>>> import numpy as np
>>> np.set_printoptions(precision=2, suppress=True, linewidth=200, sign=" ")
>>> arr = np.array([[3, 3, 0, 2, 3, 1, 2, 3, 3],
...     [1, 3, 3, 2, 1, 3, 0, 1, 3],
...     [3, 1, 1, 1, 2, 1, 0, 2, 3],
...     [2, 2, 1, 0, 3, 2, 3, 3, 2],
...     [3, 0, 2, 1, 2, 2, 0, 2, 1],
...     [3, 0, 2, 0, 1, 2, 1, 2, 0],
...     [1, 1, 3, 2, 3, 1, 3, 1, 1],
...     [1, 1, 3, 0, 3, 2, 1, 3, 0],
...     [0, 1, 2, 1, 1, 0, 3, 2, 2],
...     [2, 0, 0, 1, 1, 3, 2, 2, 3],
...     [0, 3, 2, 1, 3, 3, 3, 2, 2]])
>>> arr[7] = arr[2]
>>> print(arr)
[[ 3  3  0  2  3  1  2  3  3]
 [ 1  3  3  2  1  3  0  1  3]
 [ 3  1  1  1  2  1  0  2  3]
 [ 2  2  1  0  3  2  3  3  2]
 [ 3  0  2  1  2  2  0  2  1]
 [ 3  0  2  0  1  2  1  2  0]
 [ 1  1  3  2  3  1  3  1  1]
 [ 3  1  1  1  2  1  0  2  3]
 [ 0  1  2  1  1  0  3  2  2]
 [ 2  0  0  1  1  3  2  2  3]
 [ 0  3  2  1  3  3  3  2  2]]
>>> # rows 2 and 7 are equal
>>> print(round(np.linalg.norm(arr[9], 1), 2), np.round(np.linalg.norm(arr[9], np.inf), 2))
14.0 3.0
>>> print(np.linalg.norm(arr, axis=1))
[ 7.35  6.56  5.48  6.63  5.2   4.8   6.    5.48  4.9   5.66  7.  ]
>>> print(np.round(np.linalg.norm(arr[9] - arr[3]), 2))
3.74
>>> np.linalg.norm(arr, axis=0)
array([ 7.42,  5.92,  6.08,  4.24,  7.21,  6.56,  6.71,  6.93,  7.68])
>>> arr[9] @ arr[3]
np.int64(31)
>>> np.round(np.linalg.norm(arr, 1), 2), round(np.linalg.norm(arr, np.inf), 2)
(np.float64(23.0), np.float64(20.0))
>>> round(np.linalg.norm(arr, "nuc"), 2)
np.float64(40.8)
>>> round(float(np.linalg.norm(arr) ** 2 / np.linalg.norm(arr, 2) ** 2), 2)
1.29
>>> rng = np.random.default_rng(414246)
>>> lab = rng.permutation(9)
>>> other = arr[:, lab] * rng.choice([-1, 1], 9)
>>> other
array([[-2,  0,  3,  3, -1,  3,  3, -2,  3],
       [ 0,  3,  1,  3, -3,  1,  1, -2,  3],
       [ 0,  1,  2,  1, -1,  2,  3, -1,  3],
       [-3,  1,  3,  2, -2,  3,  2,  0,  2],
       [ 0,  2,  2,  0, -2,  2,  3, -1,  1],
       [-1,  2,  2,  0, -2,  1,  3,  0,  0],
       [-3,  3,  1,  1, -1,  3,  1, -2,  1],
       [ 0,  1,  2,  1, -1,  2,  3, -1,  3],
       [-3,  2,  2,  1,  0,  1,  0, -1,  2],
       [-2,  0,  2,  0, -3,  1,  2, -1,  3],
       [-3,  2,  2,  3, -3,  3,  0, -1,  2]])
>>> left, _, Vh = np.linalg.svd(arr.T @ other)
>>> print(np.round(np.linalg.lstsq(arr, other)[0], 2) + 0)
[[ 0.  0.  0.  0.  0.  0.  1.  0.  0.]
 [ 0.  0.  0.  1.  0.  0.  0.  0.  0.]
 [ 0.  1.  0.  0.  0.  0.  0.  0.  0.]
 [ 0.  0.  0.  0.  0.  0.  0. -1.  0.]
 [ 0.  0.  0.  0.  0.  1.  0.  0.  0.]
 [ 0.  0.  0.  0. -1.  0.  0.  0.  0.]
 [-1.  0.  0.  0.  0.  0.  0.  0.  0.]
 [ 0.  0.  1.  0.  0.  0.  0.  0.  0.]
 [ 0.  0.  0.  0.  0.  0.  0.  0.  1.]]
>>> np.round(left @ Vh, 2) + 0
array([[ 0.,  0.,  0.,  0.,  0.,  0.,  1.,  0.,  0.],
       [ 0.,  0.,  0.,  1.,  0.,  0.,  0.,  0.,  0.],
       [ 0.,  1.,  0.,  0.,  0.,  0.,  0.,  0.,  0.],
       [ 0.,  0.,  0.,  0.,  0.,  0.,  0., -1.,  0.],
       [ 0.,  0.,  0.,  0.,  0.,  1.,  0.,  0.,  0.],
       [ 0.,  0.,  0.,  0., -1.,  0.,  0.,  0.,  0.],
       [-1.,  0.,  0.,  0.,  0.,  0.,  0.,  0.,  0.],
       [ 0.,  0.,  1.,  0.,  0.,  0.,  0.,  0.,  0.],
       [ 0.,  0.,  0.,  0.,  0.,  0.,  0.,  0.,  1.]])
>>> print(lab)
[ 6  2  7  1  5  4  0  3  8]
>>> x = np.array([7, 5, 3, 5, 6, 9, 3, 8, 0])
>>> target = other @ x
>>> b, lr = np.zeros(9), 1 / np.linalg.norm(other, 2) ** 2
>>> for i in range(30):
...     b -= lr * other.T @ (other @ b - target)
...     if i % 5 == 0: print(i, round(np.linalg.norm(other @ b - target), 2))
... 
0 41.96
5 35.36
10 30.74
15 27.22
20 24.37
25 22.0
>>> b
array([ 3.4 ,  2.07,  1.88,  2.85,  2.88,  4.21,  4.13,  0.87, -0.67])
>>> x = np.array([2, 3, 0, 0, 0, 1, 0, 2, 0])
>>> target = arr @ x
>>> print(np.round(np.linalg.lstsq(arr, target)[0], 2) + 0)
[ 2.  3.  0.  0.  0.  1.  0.  2.  0.]
>>> target = target + 0.1 * rng.normal(size=11)
>>> target
array([ 21.92,  15.97,  14.06,  18.08,  11.97,  12.15,   7.98,  14.03,   7.  ,  11.07,  15.94])
>>> b, *_ = np.linalg.lstsq(arr, target)
>>> print(b.round())
[ 2.  3.  0. -0. -0.  1.  0.  2.  0.]
>>> print(b)
[ 2.09  3.01  0.03 -0.11 -0.04  1.    0.06  1.9   0.04]
>>> np.round(arr.T @ (target - arr @ b), 2) + 0
array([ 0.,  0.,  0.,  0.,  0.,  0.,  0.,  0.,  0.])
>>> [round(float(np.linalg.norm(np.linalg.solve(arr.T @ arr + lam * np.eye(9), arr.T @ target))), 2) for lam in (0, 1, 10, 100)]
[4.25, 3.75, 2.86, 2.02]
>>> Q, _ = np.linalg.qr(np.array([[0.1, 0.3, -1.6, -0.3, 1.6, 1.1],
...     [1.0, 0.3, -2.2, 0.5, -1.7, 0.6],
...     [0.0, -2.2, 0.2, -2.0, 0.5, -0.4],
...     [-0.4, -1.1, 1.2, 0.2, -0.3, 0.3],
...     [-1.4, 0.0, 0.7, -0.4, 0.7, -0.1],
...     [0.2, 0.3, 0.2, -0.3, -0.3, 0.1]]))
>>> E = Q[:, :6]
>>> E
array([[-0.06,  0.11, -0.67,  0.11,  0.63,  0.36],
       [-0.56,  0.02, -0.48, -0.36, -0.56,  0.11],
       [-0.  , -0.89, -0.22,  0.37, -0.09, -0.1 ],
       [ 0.22, -0.4 ,  0.2 , -0.67,  0.12,  0.53],
       [ 0.79,  0.15, -0.41,  0.02, -0.43,  0.06],
       [-0.11,  0.1 ,  0.25,  0.52, -0.29,  0.75]])
>>> t = np.radians(45)
>>> r_ = np.eye(6)
>>> r_[5, 5] = r_[1, 1] = np.cos(t)
>>> r_[5, 1], r_[1, 5] = -np.sin(t), np.sin(t)
>>> r_
array([[ 1.  ,  0.  ,  0.  ,  0.  ,  0.  ,  0.  ],
       [ 0.  ,  0.71,  0.  ,  0.  ,  0.  ,  0.71],
       [ 0.  ,  0.  ,  1.  ,  0.  ,  0.  ,  0.  ],
       [ 0.  ,  0.  ,  0.  ,  1.  ,  0.  ,  0.  ],
       [ 0.  ,  0.  ,  0.  ,  0.  ,  1.  ,  0.  ],
       [ 0.  , -0.71,  0.  ,  0.  ,  0.  ,  0.71]])
>>> other = E @ r_.T
>>> np.abs(other - E).max(axis=0)
array([ 0.  ,  0.5 ,  0.  ,  0.  ,  0.  ,  0.66])
>>> np.allclose(np.linalg.norm(E, axis=1), np.linalg.norm(other, axis=1))
True
>>> np.allclose(E @ E.T, other @ other.T)
True
>>> print(other)
[[-0.06  0.33 -0.67  0.11  0.63  0.18]
 [-0.56  0.09 -0.48 -0.36 -0.56  0.06]
 [ 0.   -0.7  -0.22  0.37 -0.09  0.56]
 [ 0.22  0.09  0.2  -0.67  0.12  0.66]
 [ 0.79  0.15 -0.41  0.02 -0.43 -0.06]
 [-0.11  0.6   0.25  0.52 -0.29  0.46]]
>>> lab = rng.permutation(6)
>>> lab
array([ 0,  5,  4,  2,  3,  1])
>>> other = E[lab][:, lab]
>>> np.allclose(other, E)
False
>>> np.round(np.trace(other), 2)
np.float64(-0.61)
>>> np.diag(other)
array([-0.06,  0.75, -0.43, -0.22, -0.67,  0.02])
>>> np.sort(np.abs(np.linalg.eigvals(other)))
array([ 1.,  1.,  1.,  1.,  1.,  1.])
>>> round(np.linalg.det(other), 2), round(float(np.linalg.det(E[lab])), 2)
(np.float64(-1.0), 1.0)
>>> r0 = np.array([3, -1])
>>> print(np.correlate(E[1], E[5], "full"))
[-0.42  0.17 -0.65 -0.27 -0.62  0.   -0.46 -0.07  0.01  0.07 -0.01]
>>> np.linalg.norm(E, axis=0)
array([ 1.,  1.,  1.,  1.,  1.,  1.])
>>> np.round(E @ E.T, 2) + 0
array([[ 1.,  0.,  0.,  0.,  0.,  0.],
       [ 0.,  1.,  0.,  0.,  0.,  0.],
       [ 0.,  0.,  1.,  0.,  0.,  0.],
       [ 0.,  0.,  0.,  1.,  0.,  0.],
       [ 0.,  0.,  0.,  0.,  1.,  0.],
       [ 0.,  0.,  0.,  0.,  0.,  1.]])
>>> mat = np.loadtxt("data.csv", delimiter=",")
>>> print(mat)
[[ 0.4  -2.54  0.12 -0.24 -1.   -1.16]
 [-0.99 -0.14 -2.3   0.37 -1.06 -1.2 ]
 [ 1.28  1.03 -1.75  0.92 -1.53 -0.22]
 [-0.22 -0.24 -1.88 -1.33  1.89  0.06]
 [-0.53  1.7   1.58  0.21 -1.73 -0.52]
 [-1.29 -2.6   0.32 -0.41  0.41 -0.37]
 [ 1.58 -1.15 -0.25 -1.07  0.51  1.93]
 [-0.34 -0.14  2.03 -1.3   1.74  0.24]
 [ 1.26  1.12  0.56  1.75 -0.86  1.43]
 [ 0.54  1.82 -1.67  0.5   1.01 -1.15]
 [-0.02 -0.69 -1.32 -2.49  0.62  0.47]
 [ 1.3   0.45  2.18  0.93  1.06 -0.61]
 [-2.7  -0.34  0.87 -0.52 -0.47 -0.61]
 [ 1.2  -0.59 -1.27  0.05  0.34 -2.34]
 [ 1.9   1.49 -1.16  1.19  0.6  -0.25]
 [-0.18 -1.29 -2.64 -0.06 -0.34 -0.47]
 [-2.05  0.83 -0.91 -1.8  -0.1   0.15]
 [ 0.95  1.38 -0.31 -2.14 -0.98 -0.74]
 [ 1.59 -1.99 -0.72 -0.69 -1.13 -0.48]
 [-0.57 -1.65 -0.74  0.93 -1.08  1.84]
 [ 2.    0.82  0.75  0.59 -0.4  -1.8 ]
 [ 1.95  0.54 -0.71  1.72  0.18  1.19]
 [ 0.97  1.99  1.76  0.48  0.37  0.78]
 [ 0.23  0.12  0.11 -0.42 -2.95 -0.25]
 [-1.66 -1.72 -0.23  1.34  0.55 -1.06]
 [ 0.47 -1.02 -0.44 -1.04 -2.53  0.22]
 [-0.39  0.28 -1.41 -0.19 -0.05 -2.6 ]
 [ 2.46 -0.41  0.04 -1.32 -0.44  0.93]
 [ 0.09 -2.4   0.28 -0.23  0.87 -1.53]
 [ 1.48  1.47  0.47 -0.5  -1.5  -1.39]
 [-1.74  0.97  1.5  -1.13  1.   -0.7 ]
 [ 0.64 -1.11  0.42  1.54 -1.28  1.78]
 [-1.49 -0.13  1.35  0.77 -2.06  0.33]
 [-0.16  0.24  0.6   2.46  1.05  1.18]
 [-1.95 -0.21 -0.82 -1.85 -0.43 -0.95]
 [-1.88  1.1   1.86  0.64  0.21 -0.6 ]]
>>> lab = mat[:, 5] > np.median(mat[:, 5])
>>> r0 = mat[lab].mean(axis=0) - mat[~lab].mean(axis=0)
>>> print(np.argsort(-np.abs(r0).round(6), kind="stable"))
[ 5  0  3  4  1  2]
>>> print(r0)
[ 0.5  -0.03 -0.01  0.19 -0.08  1.74]
